% python3 -q
>>> import numpy as np
>>> import numpy.linalg as la
>>> np.set_printoptions(precision=2, suppress=True, linewidth=100, floatmode="fixed")
>>> arr = np.load("layer17.npy")
>>> arr
array([[2.05, 2.00, 1.00, 3.00, 5.00, 3.00, 0.00],
       [5.00, 0.05, 0.00, 0.00, 3.00, 3.00, 2.00],
       [0.00, 1.00, 3.05, 0.00, 4.00, 5.00, 5.00],
       [3.00, 0.00, 2.00, 2.05, 2.00, 0.00, 3.00],
       [2.00, 0.00, 5.00, 2.00, 1.05, 4.00, 5.00],
       [2.00, 1.00, 4.00, 5.00, 4.00, 1.05, 3.00],
       [2.00, 2.00, 1.00, 3.00, 5.00, 3.00, 0.05]])
>>> f = np.array([1, 4, 0, -3, 1, 1, -5])
>>> other = arr + np.outer(f, np.eye(7)[0])
>>> la.matrix_rank(la.inv(other) - la.inv(arr), tol=1e-8)
np.int64(1)
>>> la.matrix_rank(other - arr)
np.int64(1)
>>> x0 = np.array([1, -1, 1, -1, 2, 2, 1])
>>> la.norm(arr @ x0) <= la.norm(arr, 2) * la.norm(x0) + 1e-9
np.True_
>>> arr * x0
array([[ 2.05, -2.00,  1.00, -3.00, 10.00,  6.00,  0.00],
       [ 5.00, -0.05,  0.00, -0.00,  6.00,  6.00,  2.00],
       [ 0.00, -1.00,  3.05, -0.00,  8.00, 10.00,  5.00],
       [ 3.00, -0.00,  2.00, -2.05,  4.00,  0.00,  3.00],
       [ 2.00, -0.00,  5.00, -2.00,  2.10,  8.00,  5.00],
       [ 2.00, -1.00,  4.00, -5.00,  8.00,  2.10,  3.00],
       [ 2.00, -2.00,  1.00, -3.00, 10.00,  6.00,  0.05]])
>>> np.sign((arr @ x0).round(6))
array([1.00, 1.00, 1.00, 1.00, 1.00, 1.00, 1.00])
>>> (arr @ x0).argmax()
np.int64(2)
>>> Uu, s, Vh = la.svd(arr)
>>> s
array([17.33,  7.06,  5.35,  4.68,  2.06,  0.22,  0.02])
>>> other = Uu[:, :6] @ np.diag(s[:6]) @ Vh[:6]
>>> print(np.round(la.norm(arr - other) / la.norm(arr), 2))
0.0
>>> round(la.norm(arr - other, 2), 2), round(s[6], 2)
(np.float64(0.02), np.float64(0.02))
>>> q, Rm = la.qr(arr)
>>> print(q.shape, Rm.shape)
(7, 7) (7, 7)
>>> np.round(q @ Rm, 2) + 0
array([[2.05, 2.00, 1.00, 3.00, 5.00, 3.00, 0.00],
       [5.00, 0.05, 0.00, 0.00, 3.00, 3.00, 2.00],
       [0.00, 1.00, 3.05, 0.00, 4.00, 5.00, 5.00],
       [3.00, 0.00, 2.00, 2.05, 2.00, 0.00, 3.00],
       [2.00, 0.00, 5.00, 2.00, 1.05, 4.00, 5.00],
       [2.00, 1.00, 4.00, 5.00, 4.00, 1.05, 3.00],
       [2.00, 2.00, 1.00, 3.00, 5.00, 3.00, 0.05]])
>>> np.abs(np.diag(Rm))
array([7.09, 2.81, 6.09, 3.27, 1.53, 0.95, 0.05])
>>> np.allclose(Rm.T @ Rm, arr.T @ arr)
True
>>> np.round(q.T @ q, 2) + 0
array([[1.00, 0.00, 0.00, 0.00, 0.00, 0.00, 0.00],
       [0.00, 1.00, 0.00, 0.00, 0.00, 0.00, 0.00],
       [0.00, 0.00, 1.00, 0.00, 0.00, 0.00, 0.00],
       [0.00, 0.00, 0.00, 1.00, 0.00, 0.00, 0.00],
       [0.00, 0.00, 0.00, 0.00, 1.00, 0.00, 0.00],
       [0.00, 0.00, 0.00, 0.00, 0.00, 1.00, 0.00],
       [0.00, 0.00, 0.00, 0.00, 0.00, 0.00, 1.00]])
>>> np.trace(q @ q.T)
np.float64(7.0)
>>> rng = np.random.default_rng(717)
>>> z = rng.permutation(7)
>>> other = arr[:, z] * rng.choice([-1, 1], 7)
>>> other
array([[ 2.05,  3.00,  2.00, -3.00,  0.00, -1.00, -5.00],
       [ 5.00,  3.00,  0.05, -0.00,  2.00, -0.00, -3.00],
       [ 0.00,  5.00,  1.00, -0.00,  5.00, -3.05, -4.00],
       [ 3.00,  0.00,  0.00, -2.05,  3.00, -2.00, -2.00],
       [ 2.00,  4.00,  0.00, -2.00,  5.00, -5.00, -1.05],
       [ 2.00,  1.05,  1.00, -5.00,  3.00, -4.00, -4.00],
       [ 2.00,  3.00,  2.00, -3.00,  0.05, -1.00, -5.00]])
>>> Uu, _, Vh = la.svd(arr.T @ other)
>>> np.round(la.lstsq(arr, other)[0], 2) + 0
array([[ 1.00,  0.00,  0.00,  0.00,  0.00,  0.00,  0.00],
       [ 0.00,  0.00,  1.00,  0.00,  0.00,  0.00,  0.00],
       [ 0.00,  0.00,  0.00,  0.00,  0.00, -1.00,  0.00],
       [ 0.00,  0.00,  0.00, -1.00,  0.00,  0.00,  0.00],
       [ 0.00,  0.00,  0.00,  0.00,  0.00,  0.00, -1.00],
       [ 0.00,  1.00,  0.00,  0.00,  0.00,  0.00,  0.00],
       [ 0.00,  0.00,  0.00,  0.00,  1.00,  0.00,  0.00]])
>>> np.round(Uu @ Vh, 2) + 0
array([[ 1.00,  0.00,  0.00,  0.00,  0.00,  0.00,  0.00],
       [ 0.00,  0.00,  1.00,  0.00,  0.00,  0.00,  0.00],
       [ 0.00,  0.00,  0.00,  0.00,  0.00, -1.00,  0.00],
       [ 0.00,  0.00,  0.00, -1.00,  0.00,  0.00,  0.00],
       [ 0.00,  0.00,  0.00,  0.00,  0.00,  0.00, -1.00],
       [ 0.00,  1.00,  0.00,  0.00,  0.00,  0.00,  0.00],
       [ 0.00,  0.00,  0.00,  0.00,  1.00,  0.00,  0.00]])
>>> X = np.load("dump.npy")
>>> X
array([[64, 71, 25, 13, 48, 72, 50, 38],
       [34, 12, 11, 19,  3, 30, 18,  0],
       [ 0,  0,  4, 10,  0,  0,  0,  0],
       [ 0,  0,  0,  0, 12,  0,  0,  8],
       [ 0,  0,  0, 10,  0,  0,  0,  0],
       [40, 56, 13,  1, 45, 52, 32, 37],
       [32, 37, 33, 25,  6, 34, 36, 18],
       [ 0,  0,  0,  0,  6,  0,  0,  0],
       [31, 37, 30, 22,  9, 34, 34, 19],
       [65, 76, 24, 10, 54, 75, 51, 43],
       [ 0,  0,  9,  7,  0,  0,  0,  3],
       [62, 70, 39, 25, 33, 67, 57, 36],
       [14, 20, 31, 25,  0, 15, 25, 10],
       [ 0,  3,  0,  0, 18,  0,  0, 25],
       [ 9,  0,  0, 10,  0,  5,  0,  0],
       [ 0,  0,  0,  0,  0,  0,  0,  0],
       [87, 74, 34, 28, 42, 87, 63, 27],
       [ 0,  0,  0,  0,  0,  0,  0,  0],
       [ 0,  0,  8, 16,  0,  0,  0,  0],
       [ 0,  0,  0,  0,  0,  0,  0,  0],
       [42, 54, 11,  1, 45, 53, 31, 34],
       [ 0,  0, 10, 22,  0,  0,  0,  0],
       [ 0,  0,  0,  0,  0,  0,  0,  6],
       [ 0, 11,  0,  0, 18,  0,  0, 28],
       [51, 64, 30, 16, 36, 59, 47, 37],
       [ 0,  0,  0,  1,  0,  0,  0,  0],
       [ 0,  0,  0,  0,  0,  0,  0,  0],
       [44, 51, 29, 19, 24, 49, 41, 27],
       [18,  8,  0,  1, 15, 21,  3,  0],
       [56, 72, 29, 13, 45, 66, 50, 43],
       [14,  0,  0,  1,  9, 15,  0,  0],
       [16, 29,  1,  0, 30, 27, 11, 23],
       [36, 54, 41, 25, 15, 42, 46, 33],
       [38, 29, 19, 19, 12, 38, 28,  8],
       [ 0,  0,  4, 16,  0,  0,  0,  0],
       [ 0,  0,  0,  0,  6,  0,  0,  0],
       [80, 85, 33, 19, 54, 87, 63, 43],
       [50, 40, 27, 25, 15, 49, 39, 12],
       [14, 21, 11,  7, 12, 20, 14, 14]])
>>> # rows 15 and 17 are equal
>>> Xs = X - X.mean(axis=0)
>>> vecs = la.svd(Xs)[2][:1]
>>> other = Xs - Xs @ vecs.T @ vecs
>>> print(other.std(axis=0))
[5.05 3.26 7.41 8.15 8.31 3.52 4.08 7.45]
>>> round(float(la.norm(other) / la.norm(Xs)), 2)
0.29
>>> (Xs @ vecs.T).std(axis=0)
array([57.65])
>>> la.norm(other, axis=1).round(6).argmax()
np.int64(12)
